$ ipython --no-banner

In [1]: import numpy as np

In [2]: from numpy import linalg as LA

In [3]: np.set_printoptions(precision=2, suppress=True, linewidth=160)

In [4]: def rd(a):
   ...:     return np.round(a, 2) + 0
   ...: 

In [5]: rng = np.random.default_rng(43)

In [6]: X = np.eye(4, dtype=int)[rng.permutation(4)] * np.array([1, -2, 1, 3])

In [7]: X
Out[7]: 
array([[ 0, -2,  0,  0],
       [ 0,  0,  1,  0],
       [ 1,  0,  0,  0],
       [ 0,  0,  0,  3]])

In [8]: X - X[0]
Out[8]: 
array([[0, 0, 0, 0],
       [0, 2, 1, 0],
       [1, 2, 0, 0],
       [0, 2, 0, 3]])

In [9]: X[:, 4]
---------------------------------------------------------------------------
IndexError                                Traceback (most recent call last)
Cell In[9], line 1
----> 1 X[:, 4]

IndexError: index 4 is out of bounds for axis 1 with size 4

In [10]: np.count_nonzero(X)
Out[10]: np.int64(4)

In [11]: np.abs(X).max()
Out[11]: np.int64(3)

In [12]: X.sum(axis=1)
Out[12]: array([-2,  1,  1,  3])

In [13]: z = rng.permutation(4)

In [14]: A2 = X[:, z] * rng.choice([-1, 1], 4)

In [15]: A2
Out[15]: 
array([[0, 2, 0, 0],
       [1, 0, 0, 0],
       [0, 0, 1, 0],
       [0, 0, 0, 3]])

In [16]: U, _, VT = LA.svd(X.T @ A2)

In [17]: rd(LA.lstsq(X, A2)[0])
Out[17]: 
array([[ 0.,  0.,  1.,  0.],
       [ 0., -1.,  0.,  0.],
       [ 1.,  0.,  0.,  0.],
       [ 0.,  0.,  0.,  1.]])

In [18]: U @ VT
Out[18]: 
array([[ 0.,  0.,  1.,  0.],
       [ 0., -1.,  0.,  0.],
       [ 1.,  0.,  0.,  0.],
       [ 0.,  0.,  0.,  1.]])

In [19]: z
Out[19]: array([2, 1, 0, 3])

In [20]: x = np.array([-4, 0, 1, 4])

In [21]: y = X @ x

In [22]: b, lr = np.zeros(4), 1 / LA.norm(X, 2) ** 2

In [23]: for i in range(30):
    ...:     b -= lr * X.T @ (X @ b - y)
    ...:     if i % 10 == 0: print(i, round(LA.norm(X @ b - y), 2))
    ...: 
0 3.66
10 1.13
20 0.35

In [24]: rd(LA.cond(X))
Out[24]: np.float64(3.0)
